$ ipython --no-banner

In [1]: import numpy as np

In [2]: np.set_printoptions(precision=2, suppress=True, linewidth=200, sign=" ")

In [3]: tidy = lambda a: np.round(a, 2) + 0

In [4]: J = np.load("test19.npy")

In [5]: J
Out[5]: 
array([[  1,  -3,   9, -27],
       [  1,  -2,   4,  -8],
       [  1,  -1,   1,  -1],
       [  1,   0,   0,   0]])

In [6]: q, evecs = np.linalg.qr(J[:, :1])[0], np.linalg.qr(J[:, 1:])[0]

In [7]: sig = np.linalg.svd(q.T @ evecs, compute_uv=False)

In [8]: tidy(np.degrees(np.arccos(sig.clip(0, 1))))
Out[8]: array([ 30.])

In [9]: tidy(np.linalg.eigvals(J).sum().real)
Out[9]: np.float64(0.0)

In [10]: tidy(np.linalg.det(J.T))
Out[10]: np.float64(12.0)

In [11]: np.einsum("ij,ji->", J, J)
Out[11]: np.int64(-44)

In [12]: tidy(np.linalg.eigvals(J))
Out[12]: array([ 0.24+4.65j,  0.24-4.65j, -0.24+0.71j, -0.24-0.71j])

In [13]: tidy(np.linalg.det(J[::-1]))
Out[13]: np.float64(12.0)

In [14]: np.kron(np.eye(2, dtype=int), J)
Out[14]: 
array([[  1,  -3,   9, -27,   0,   0,   0,   0],
       [  1,  -2,   4,  -8,   0,   0,   0,   0],
       [  1,  -1,   1,  -1,   0,   0,   0,   0],
       [  1,   0,   0,   0,   0,   0,   0,   0],
       [  0,   0,   0,   0,   1,  -3,   9, -27],
       [  0,   0,   0,   0,   1,  -2,   4,  -8],
       [  0,   0,   0,   0,   1,  -1,   1,  -1],
       [  0,   0,   0,   0,   1,   0,   0,   0]])

In [15]: U, sig, vt = np.linalg.svd(J)

In [16]: tidy(sig)
Out[16]: array([ 30.07,   2.24,   0.92,   0.19])

In [17]: A2 = U[:, :1] @ np.diag(sig[:1]) @ vt[:1]

In [18]: tidy(np.abs(J - A2).max())
Out[18]: np.float64(1.03)

In [19]: tidy(np.linalg.norm(J - A2, 2)), tidy(sig[1])
Out[19]: (np.float64(2.24), np.float64(2.24))

In [20]: tidy(np.linalg.norm(J - A2) / np.linalg.norm(J))
Out[20]: np.float64(0.08)

In [21]: np.linalg.matrix_rank(A2)
Out[21]: np.int64(1)

In [22]: data = np.array([[0, 1, 0], [0, 0, 1], [1, 0, 0]])

In [23]: x0 = np.array([8, -7, -1])

In [24]: target = data @ x0

In [25]: target
Out[25]: array([-7, -1,  8])

In [26]: tidy(np.linalg.solve(data, target))
Out[26]: array([ 8., -7., -1.])

In [27]: tidy(np.linalg.solve(data.T, data[1]))
Out[27]: array([ 0.,  1.,  0.])

In [28]: tidy(np.linalg.solve(data, data[:, 0]))
Out[28]: array([ 1.,  0.,  0.])

In [29]: np.allclose(data @ data.T, data.T @ data)
Out[29]: True

In [30]: np.trace(data)
Out[30]: np.int64(0)

In [31]: (data - data.T) / 2
Out[31]: 
array([[ 0. ,  0.5, -0.5],
       [-0.5,  0. ,  0.5],
       [ 0.5, -0.5,  0. ]])

In [32]: np.linalg.matrix_power(data, 4)
Out[32]: 
array([[ 0,  1,  0],
       [ 0,  0,  1],
       [ 1,  0,  0]])

In [33]: tidy(np.sort(np.abs(np.linalg.eigvals(data))))
Out[33]: array([ 1.,  1.,  1.])

In [34]: (data + data.T) / 2
Out[34]: 
array([[ 0. ,  0.5,  0.5],
       [ 0.5,  0. ,  0.5],
       [ 0.5,  0.5,  0. ]])

In [35]: tidy(np.linalg.det(data.T))
Out[35]: np.float64(1.0)

In [36]: arr = np.array([[-6, -1, -2, 12, 2, 4],
    ...:     [-8, -5, -6, 16, 10, 12],
    ...:     [-1, -3, -1, 2, 6, 2],
    ...:     [6, 1, 2, 18, 3, 6],
    ...:     [8, 5, 6, 24, 15, 18],
    ...:     [1, 3, 1, 3, 9, 3]])

In [37]: arr
Out[37]: 
array([[-6, -1, -2, 12,  2,  4],
       [-8, -5, -6, 16, 10, 12],
       [-1, -3, -1,  2,  6,  2],
       [ 6,  1,  2, 18,  3,  6],
       [ 8,  5,  6, 24, 15, 18],
       [ 1,  3,  1,  3,  9,  3]])

In [38]: np.allclose(arr, arr.T)
Out[38]: False

In [39]: arr @ arr
Out[39]: 
array([[  138,    51,    60,   184,    68,    80],
       [  282,   153,   156,   376,   204,   208],
       [   93,    57,    63,   124,    76,    84],
       [   92,    34,    40,   506,   187,   220],
       [  188,   102,   104,  1034,   561,   572],
       [   62,    38,    42,   341,   209,   231]])

In [40]: (arr + arr.T) / 2
Out[40]: 
array([[-6. , -4.5, -1.5,  9. ,  5. ,  2.5],
       [-4.5, -5. , -4.5,  8.5,  7.5,  7.5],
       [-1.5, -4.5, -1. ,  2. ,  6. ,  1.5],
       [ 9. ,  8.5,  2. , 18. , 13.5,  4.5],
       [ 5. ,  7.5,  6. , 13.5, 15. , 13.5],
       [ 2.5,  7.5,  1.5,  4.5, 13.5,  3. ]])

In [41]: gram = arr.T @ arr

In [42]: gram
Out[42]: 
array([[  202,    98,   122,   101,    49,    61],
       [   98,    70,    70,    49,    35,    35],
       [  122,    70,    82,    61,    35,    41],
       [  101,    49,    61,  1313,   637,   793],
       [   49,    35,    35,   637,   455,   455],
       [   61,    35,    41,   793,   455,   533]])

In [43]: tidy(np.linalg.eigvalsh(gram)[::-1])
Out[43]: array([ 2179.08,   317.92,   123.13,    17.96,    14.75,     2.15])

In [44]: np.diag(gram)
Out[44]: array([  202,    70,    82,  1313,   455,   533])

In [45]: (arr @ arr.T).shape
Out[45]: (6, 6)

In [46]: ev, evecs = np.linalg.eigh(gram)

In [47]: x0 = np.array([6, 6, 8, 4, 1, 9])

In [48]: tidy(evecs * np.abs(ev) @ evecs.T)
Out[48]: 
array([[  202.,    98.,   122.,   101.,    49.,    61.],
       [   98.,    70.,    70.,    49.,    35.,    35.],
       [  122.,    70.,    82.,    61.,    35.,    41.],
       [  101.,    49.,    61.,  1313.,   637.,   793.],
       [   49.,    35.,    35.,   637.,   455.,   455.],
       [   61.,    35.,    41.,   793.,   455.,   533.]])

In [49]: tidy(np.linalg.eigvalsh(gram[1:, 1:]))
Out[49]: array([    5.47,    14.75,   120.34,   142.72,  2169.71])

In [50]: (np.sign(evecs[:, -1].round(6)) == np.sign(evecs[0, -1].round(6))).astype(int)
Out[50]: array([ 1,  1,  1,  1,  1,  1])

In [51]: tidy(evecs * np.maximum(ev, 0) @ evecs.T)
Out[51]: 
array([[  202.,    98.,   122.,   101.,    49.,    61.],
       [   98.,    70.,    70.,    49.,    35.,    35.],
       [  122.,    70.,    82.,    61.,    35.,    41.],
       [  101.,    49.,    61.,  1313.,   637.,   793.],
       [   49.,    35.,    35.,   637.,   455.,   455.],
       [   61.,    35.,    41.,   793.,   455.,   533.]])

In [52]: r0 = np.array([2, -1, 2, -2, 3, 5])

In [53]: A2 = arr + np.outer(r0, np.eye(6)[3])

In [54]: np.linalg.matrix_rank(np.linalg.inv(A2) - np.linalg.inv(arr), tol=1e-8)
Out[54]: np.int64(1)

In [55]: F = np.load("run13.npy")

In [56]: F
Out[56]: 
array([[ 1.77,  3.9 , -4.31],
       [ 3.9 , -4.04,  2.49],
       [-4.31,  2.49,  1.27]])

In [57]: P = np.triu(np.array([[3, 3, 1], [0, 0, 2], [1, 0, 0]]), 1) + np.eye(3)

In [58]: A2 = P @ F @ np.linalg.inv(P)

In [59]: np.trace(A2), np.trace(F)
Out[59]: (np.float64(-1.0), np.float64(-1.0))

In [60]: np.linalg.matrix_rank(A2)
Out[60]: np.int64(3)

In [61]: tidy(P @ F - F @ P)
Out[61]: 
array([[  7.39, -14.94,  -0.83],
       [ -8.62,  -6.72,   6.72],
       [  0.  ,  12.93,  -0.67]])
